% python3 -q
>>> import numpy as np
>>> np.set_printoptions(precision=2, suppress=True, linewidth=140)
>>> A = np.load("arr.npy")
>>> A
array([[ 1.4, -8. ,  1. ],
       [ 2.6, -4. , -0.1],
       [-1.5,  7. ,  0.4]])
>>> vec = np.array([1, -8, -8])
>>> y = A @ vec
>>> y
array([ 57.4,  35.4, -60.7])
>>> np.linalg.solve(A, y + A[:, 0])
array([ 2., -8., -8.])
>>> np.round(np.linalg.solve(A.T, A[1]), 2) + 0
array([0., 1., 0.])
>>> np.linalg.solve(A, y)
array([ 1., -8., -8.])
>>> hat = np.triu(np.array([[2, 2, 3], [1, 3, 1], [1, 1, 0]]), 1) + np.eye(3)
>>> out = hat @ A @ np.linalg.inv(hat)
>>> np.trace(out), np.trace(A)
(np.float64(-2.2), np.float64(-2.2))
>>> np.poly(out)
array([  1.  ,   2.2 ,  16.36, -18.06])
>>> round(np.linalg.det(out), 2)
np.float64(18.06)
>>> np.linalg.matrix_rank(out)
np.int64(3)
>>> hat @ A - A @ hat
array([[ 0.7, 10.2,  4.8],
       [-1.5,  1.8, -3.4],
       [ 0. ,  3. , -2.5]])
>>> out
array([[ 2.1,  0.8, -5.1],
       [ 1.1,  0.8, -3.8],
       [-1.5, 10. , -5.1]])
>>> out = np.array([[-1, 0], [-2, -1]])
>>> cent = np.kron(out, A)
>>> np.linalg.matrix_rank(cent)
np.int64(6)
>>> cent.shape
(6, 6)
>>> def softmax(z):
...     e = np.exp(z - z.max(axis=-1, keepdims=True))
...     return e / e.sum(axis=-1, keepdims=True)
... 
>>> np.round(softmax(A[0]), 2) + 0
array([0.6, 0. , 0.4])
>>> np.round(softmax(A[0] + -2), 2) + 0
array([0.6, 0. , 0.4])
>>> S = A @ A.T / np.sqrt(3)
>>> print(softmax(S).round(6).argmax(axis=1))
[0 0 2]
>>> np.round(softmax(S + np.triu(np.full(S.shape, -np.inf), 1)), 2) + 0
array([[1., 0., 0.],
       [1., 0., 0.],
       [0., 0., 1.]])
>>> X = np.load("sample11.npy")
>>> X
array([[ 0, -3, -5],
       [ 2,  0, -6],
       [-3, -3, -5],
       [-3, -3, -3],
       [ 1,  2,  1],
       [-2, -2,  6],
       [ 1,  0, 10],
       [ 0,  3,  7],
       [ 5,  4,  3],
       [ 6, -1, -1],
       [ 3,  4, -5],
       [ 3,  1, -9],
       [ 2,  4, -7],
       [ 2,  4, -2],
       [ 0,  4, -5],
       [ 5,  3, -1],
       [ 6,  7,  2],
       [ 9,  8,  0],
       [10,  5, -1],
       [11,  6, -5],
       [12,  2, -4]])
>>> cen = X - X.mean(axis=0)
>>> U, sigma, Vh = np.linalg.svd(cen, full_matrices=False)
>>> Vh[0] * np.sign(Vh[0, np.abs(Vh[0]).argmax()])
array([ 0.72,  0.41, -0.55])
>>> np.searchsorted(np.cumsum(sigma ** 2) / (sigma ** 2).sum(), 0.9) + 1
np.int64(2)
>>> sigma ** 2 / (sigma ** 2).sum()
array([0.49, 0.42, 0.09])
>>> np.linalg.matrix_rank(cen)
np.int64(3)
>>> (np.sign(U[:, 0]) == np.sign(U[0, 0])).astype(int)
array([1, 0, 1, 1, 1, 1, 1, 1, 1, 0, 0, 0, 0, 0, 0, 0, 0, 0, 0, 0, 0])
>>> np.trace(A)
np.float64(-2.2)
>>> np.allclose(A, A.T)
False
>>> print((A - A.T) / 2)
[[ 0.   -5.3   1.25]
 [ 5.3   0.   -3.55]
 [-1.25  3.55  0.  ]]
>>> round(np.abs(np.linalg.eigvals(A)).max(), 2)
np.float64(4.39)
>>> np.linalg.matrix_power(A, 3)
array([[ 39.9 ,  69.72, -22.08],
       [-27.99,  95.6 ,  -4.88],
       [ -9.56, -85.48,  16.  ]])
>>> out = np.c_[X[:, :2] @ np.array([[1, 2], [2, 0]]), np.array([0, 2, 0, 5, 4, 5, 2, 4, 0, 5, 5, 2, 3, 4, 5, 1, 4, 4, 5, 4, 1])]
>>> out
array([[-6,  0,  0],
       [ 2,  4,  2],
       [-9, -6,  0],
       [-9, -6,  5],
       [ 5,  2,  4],
       [-6, -4,  5],
       [ 1,  2,  2],
       [ 6,  0,  4],
       [13, 10,  0],
       [ 4, 12,  5],
       [11,  6,  5],
       [ 5,  6,  2],
       [10,  4,  3],
       [10,  4,  4],
       [ 8,  0,  5],
       [11, 10,  1],
       [20, 12,  4],
       [25, 18,  4],
       [20, 20,  5],
       [23, 22,  4],
       [16, 24,  1]])
>>> np.linalg.norm(np.linalg.qr(X)[0].T @ out, axis=0) ** 2 / ((out ** 2).sum(axis=0) + 1e-12)
array([1.  , 1.  , 0.38])
>>> np.linalg.matrix_rank(out)
np.int64(3)
>>> np.round(np.linalg.lstsq(X, out[:, 0])[0], 2) + 0
array([1., 2., 0.])
